% ipython --no-banner

In [1]: import numpy as np

In [2]: np.set_printoptions(precision=2, suppress=True, linewidth=200)

In [3]: def rd(a):
   ...:     return np.round(a, 2) + 0
   ...: 

In [4]: Y = np.array([[3]])

In [5]: Z = np.array([[2, 0], [2, 2]])

In [6]: M = np.block([[Y, np.array([[0, 0]])], [np.zeros((2, 1)), Z]])

In [7]: M
Out[7]: 
array([[3., 0., 0.],
       [0., 2., 0.],
       [0., 2., 2.]])

In [8]: f = np.array([1, -2, 0])

In [9]: Y = M + np.outer(f, np.eye(3)[2])

In [10]: Y
Out[10]: 
array([[ 3.,  0.,  1.],
       [ 0.,  2., -2.],
       [ 0.,  2.,  2.]])

In [11]: vec = np.array([1, 0, 1])

In [12]: Y @ (2 * vec)
Out[12]: array([ 8., -4.,  4.])

In [13]: np.linalg.norm(Y @ vec) <= np.linalg.norm(Y, 2) * np.linalg.norm(vec) + 1e-9
Out[13]: np.True_

In [14]: Y @ vec
Out[14]: array([ 4., -2.,  2.])

In [15]: Y @ np.eye(3)[1]
Out[15]: array([0., 2., 2.])

In [16]: Y @ np.ones(3)
Out[16]: array([4., 0., 4.])

In [17]: np.sign((Y @ vec).round(6))
Out[17]: array([ 1., -1.,  1.])

In [18]: (Y @ vec).argmax()
Out[18]: np.int64(0)

In [19]: (Y * vec).sum(axis=1)
Out[19]: array([ 4., -2.,  2.])

In [20]: J = np.loadtxt("run13.csv", delimiter=",")

In [21]: rd(J)
Out[21]: 
array([[ 1.55,  0.15, -0.09,  0.54,  0.41,  0.33,  0.18],
       [ 0.15,  1.57,  0.41, -0.09,  0.22, -0.06, -0.02],
       [-0.09,  0.41,  1.4 , -0.12,  0.07,  0.04, -0.22],
       [ 0.54, -0.09, -0.12,  1.24, -0.37, -0.4 , -0.36],
       [ 0.41,  0.22,  0.07, -0.37,  0.8 , -0.39,  0.14],
       [ 0.33, -0.06,  0.04, -0.4 , -0.39,  1.74, -0.11],
       [ 0.18, -0.02, -0.22, -0.36,  0.14, -0.11,  1.71]])

In [22]: rd(np.linalg.norm(J) ** 2 / np.linalg.norm(J, 2) ** 2)
Out[22]: np.float64(4.5)

In [23]: rd(np.linalg.norm(J, 2))
Out[23]: np.float64(2.0)

In [24]: np.linalg.norm(J, axis=1).argmax()
Out[24]: np.int64(5)

In [25]: rd(np.linalg.norm(J[3], 1)), rd(np.linalg.norm(J[3], np.inf))
Out[25]: (np.float64(3.12), np.float64(1.24))

In [26]: rd(np.linalg.norm(J[3] - J[2]))
Out[26]: np.float64(2.28)

In [27]: rd(np.linalg.norm(J, axis=1))
Out[27]: array([1.74, 1.64, 1.48, 1.51, 1.08, 1.86, 1.78])

In [28]: Uu, sig, Vt = np.linalg.svd(J)

In [29]: rd(sig)
Out[29]: array([2., 2., 2., 2., 1., 1., 0.])

In [30]: Y = Uu[:, :6] @ np.diag(sig[:6]) @ Vt[:6]

In [31]: rd(np.abs(J - Y).max())
Out[31]: np.float64(0.0)

In [32]: rd(np.linalg.norm(J - Y) / np.linalg.norm(J))
Out[32]: np.float64(0.0)

In [33]: np.linalg.matrix_rank(J, rtol=0.05)
Out[33]: np.int64(6)

In [34]: rd(np.linalg.norm(J - Y, 2)), rd(sig[6])
Out[34]: (np.float64(0.0), np.float64(0.0))

In [35]: np.linalg.matrix_rank(Y)
Out[35]: np.int64(6)

In [36]: rng = np.random.default_rng(289)

In [37]: idx = rng.permutation(7)

In [38]: idx
Out[38]: array([2, 4, 0, 1, 6, 5, 3])

In [39]: Y = J[idx][:, idx]

In [40]: rd(np.sort(np.abs(np.linalg.eigvals(Y))))
Out[40]: array([0., 1., 1., 2., 2., 2., 2.])

In [41]: rd(np.linalg.det(Y)), rd(np.linalg.det(J[idx]))
Out[41]: (np.float64(0.0), np.float64(0.0))

In [42]: np.allclose(Y, J)
Out[42]: False

In [43]: rd(np.trace(Y))
Out[43]: np.float64(10.0)

In [44]: rd((J + J.T) / 2)
Out[44]: 
array([[ 1.55,  0.15, -0.09,  0.54,  0.41,  0.33,  0.18],
       [ 0.15,  1.57,  0.41, -0.09,  0.22, -0.06, -0.02],
       [-0.09,  0.41,  1.4 , -0.12,  0.07,  0.04, -0.22],
       [ 0.54, -0.09, -0.12,  1.24, -0.37, -0.4 , -0.36],
       [ 0.41,  0.22,  0.07, -0.37,  0.8 , -0.39,  0.14],
       [ 0.33, -0.06,  0.04, -0.4 , -0.39,  1.74, -0.11],
       [ 0.18, -0.02, -0.22, -0.36,  0.14, -0.11,  1.71]])

In [45]: rd(np.abs(np.linalg.eigvals(J)).max())
Out[45]: np.float64(2.0)

In [46]: J.inv()
---------------------------------------------------------------------------
AttributeError                            Traceback (most recent call last)
Cell In[46], line 1
----> 1 J.inv()

AttributeError: 'numpy.ndarray' object has no attribute 'inv'

In [47]: np.linalg.determinant(J)
---------------------------------------------------------------------------
AttributeError                            Traceback (most recent call last)
Cell In[47], line 1
----> 1 np.linalg.determinant(J)

AttributeError: module 'numpy.linalg' has no attribute 'determinant'

In [48]: t3 = np.stack([J, -3 * J, J[::-1]])

In [49]: t3.shape
Out[49]: (3, 7, 7)

In [50]: Y = np.array([[0, 3], [3, 0]])

In [51]: Z = np.array([[-3, -3], [-1, -2]])

In [52]: E = np.kron(Y, Z)

In [53]: E
Out[53]: 
array([[ 0,  0, -9, -9],
       [ 0,  0, -3, -6],
       [-9, -9,  0,  0],
       [-3, -6,  0,  0]])

In [54]: Y = np.array([[3, 0, 2], [2, 2, 2], [2, 3, 3], [3, 1, 1]])

In [55]: Y @ E
---------------------------------------------------------------------------
ValueError                                Traceback (most recent call last)
Cell In[55], line 1
----> 1 Y @ E

ValueError: matmul: Input operand 1 has a mismatch in its core dimension 0, with gufunc signature (n?,k),(k,m?)->(n?,m?) (size 4 is different from 3)

In [56]: np.einsum("ij->j", E)
Out[56]: array([-12, -15, -12, -15])

In [57]: np.vstack([E, Y.T]).shape
Out[57]: (7, 4)

In [58]: E @ Y
Out[58]: 
array([[-45, -36, -36],
       [-24, -15, -15],
       [-45, -18, -36],
       [-21, -12, -18]])

In [59]: np.linalg.matrix_rank(np.vstack([E, Y.T]))
Out[59]: np.int64(4)

In [60]: Y = np.linalg.invert(E)
---------------------------------------------------------------------------
AttributeError                            Traceback (most recent call last)
Cell In[60], line 1
----> 1 Y = np.linalg.invert(E)

AttributeError: module 'numpy.linalg' has no attribute 'invert'

In [61]: Y = E ** -1
---------------------------------------------------------------------------
ValueError                                Traceback (most recent call last)
Cell In[61], line 1
----> 1 Y = E ** -1

ValueError: Integers to negative integer powers are not allowed.

In [62]: Y = np.linalg.inv(E)

In [63]: rd(np.linalg.det(E) * np.linalg.det(Y))
Out[63]: np.float64(1.0)

In [64]: rd(Y)
Out[64]: 
array([[ 0.  ,  0.  , -0.22,  0.33],
       [ 0.  ,  0.  ,  0.11, -0.33],
       [-0.22,  0.33,  0.  ,  0.  ],
       [ 0.11, -0.33,  0.  ,  0.  ]])

In [65]: rd(E @ Y)
Out[65]: 
array([[1., 0., 0., 0.],
       [0., 1., 0., 0.],
       [0., 0., 1., 0.],
       [0., 0., 0., 1.]])

In [66]: proj = np.triu(np.array([[-4, 1, 0, -1], [2, 2, 0, 0], [5, 1, -2, 2], [-3, 3, -2, -2]]), 1) + np.eye(4)

In [67]: Y = proj @ E @ np.linalg.inv(proj)

In [68]: Y
Out[68]: 
array([[  3.,   3., -12.,  12.],
       [  0.,   0.,  -3.,   0.],
       [-15.,  -6.,   0., -15.],
       [ -3.,  -3.,   0.,  -3.]])

In [69]: np.linalg.matrix_rank(Y)
Out[69]: np.int64(4)

In [70]: rd(np.poly(Y))
Out[70]: array([   1.,    0., -171.,    0.,  729.])

In [71]: cov = E.T @ E

In [72]: np.allclose(cov, cov.T)
Out[72]: True

In [73]: np.linalg.matrix_rank(cov)
Out[73]: np.int64(4)

In [74]: f, v = E[2], E[3]

In [75]: f @ v
Out[75]: np.int64(81)

In [76]: p = (f @ v) / (f @ f) * f

In [77]: np.outer(f, v)
Out[77]: 
array([[27, 54,  0,  0],
       [27, 54,  0,  0],
       [ 0,  0,  0,  0],
       [ 0,  0,  0,  0]])

In [78]: rd(np.linalg.norm(f + v) ** 2 + np.linalg.norm(f - v) ** 2)
Out[78]: np.float64(414.0)

In [79]: np.linalg.matrix_rank(np.outer(f, v))
Out[79]: np.int64(1)

In [80]: v - p
Out[80]: array([ 1.5, -1.5,  0. ,  0. ])

In [81]: p
Out[81]: array([-4.5, -4.5,  0. ,  0. ])

In [82]: arr = np.array([[5, 0, 0, 1, 8],
    ...:     [4, 2, 0, 6, 5],
    ...:     [5, 1, 8, 1, 3],
    ...:     [7, 3, 8, 8, 2],
    ...:     [1, 2, 8, 7, 0]])

In [83]: arr
Out[83]: 
array([[5, 0, 0, 1, 8],
       [4, 2, 0, 6, 5],
       [5, 1, 8, 1, 3],
       [7, 3, 8, 8, 2],
       [1, 2, 8, 7, 0]])

In [84]: np.linalg.matrix_rank(M - M[0, 0] * np.eye(3))
Out[84]: np.int64(2)

In [85]: np.prod(np.diag(M)), rd(np.linalg.det(M))
Out[85]: (np.float64(12.0), np.float64(12.0))

In [86]: M @ M
Out[86]: 
array([[9., 0., 0.],
       [0., 4., 0.],
       [0., 8., 4.]])

In [87]: rd(np.linalg.norm(arr, axis=1))
Out[87]: array([ 9.49,  9.  , 10.  , 13.78, 10.86])

In [88]: arr[1] @ arr[4]
Out[88]: np.int64(50)

In [89]: rd(np.linalg.norm(arr, axis=0))
Out[89]: array([10.77,  4.24, 13.86, 12.29, 10.1 ])

In [90]: np.linalg.norm(arr, axis=1).argmax()
Out[90]: np.int64(3)

In [91]: rd(np.linalg.norm(arr, 1)), rd(np.linalg.norm(arr, np.inf))
Out[91]: (np.float64(24.0), np.float64(28.0))

In [92]: data = np.load("block13.npy")

In [93]: data
Out[93]: 
array([[ 0, -8,  3,  5,  5,  1],
       [ 1,  0, -8,  3,  5,  5],
       [ 5,  1,  0, -8,  3,  5],
       [ 5,  5,  1,  0, -8,  3],
       [ 3,  5,  5,  1,  0, -8],
       [-8,  3,  5,  5,  1,  0]])

In [94]: Uu, sig, Vt = np.linalg.svd(J)

In [95]: V = Vt[:(sig > 1e-8).sum()]

In [96]: vec = J[2] + -2 * J[4] + rng.integers(2) * np.eye(7)[4]

In [97]: rd(vec)
Out[97]: array([-0.91, -0.03,  1.27,  0.61, -1.53,  0.81, -0.49])

In [98]: np.allclose(V.T @ V @ vec, vec)
Out[98]: True

In [99]: rd(V.T @ V)
Out[99]: 
array([[ 0.81,  0.  ,  0.  ,  0.23,  0.27,  0.16,  0.06],
       [ 0.  ,  1.  ,  0.  ,  0.  ,  0.  ,  0.  ,  0.  ],
       [ 0.  ,  0.  ,  1.  ,  0.  ,  0.  ,  0.  ,  0.  ],
       [ 0.23,  0.  ,  0.  ,  0.72, -0.33, -0.19, -0.07],
       [ 0.27,  0.  ,  0.  , -0.33,  0.62, -0.22, -0.08],
       [ 0.16,  0.  ,  0.  , -0.19, -0.22,  0.88, -0.05],
       [ 0.06,  0.  ,  0.  , -0.07, -0.08, -0.05,  0.98]])

In [100]: Y = data + rng.integers(-2, 3, (6, 2)) @ rng.integers(-2, 3, (2, 6))

In [101]: Y
Out[101]: 
array([[  2, -12,   1,   5,   0,   5],
       [  3,   5, -10,   6,   9,   3],
       [  1,   3,   4, -10,   7,   1],
       [ -1,   2,   7,  -5,  -8,   1],
       [ -1,   1,   9,  -3,  -2,  -8],
       [-16,   1,  13,  -1,   3,  -4]])

In [102]: np.linalg.matrix_rank(Y - data, tol=1e-8)
Out[102]: np.int64(2)

In [103]: Y - data
Out[103]: 
array([[ 2, -4, -2,  0, -5,  4],
       [ 2,  5, -2,  3,  4, -2],
       [-4,  2,  4, -2,  4, -4],
       [-6, -3,  6, -5,  0, -2],
       [-4, -4,  4, -4, -2,  0],
       [-8, -2,  8, -6,  2, -4]])

In [104]: np.abs(Y - data).sum(axis=1)
Out[104]: array([17, 18, 20, 22, 18, 30])
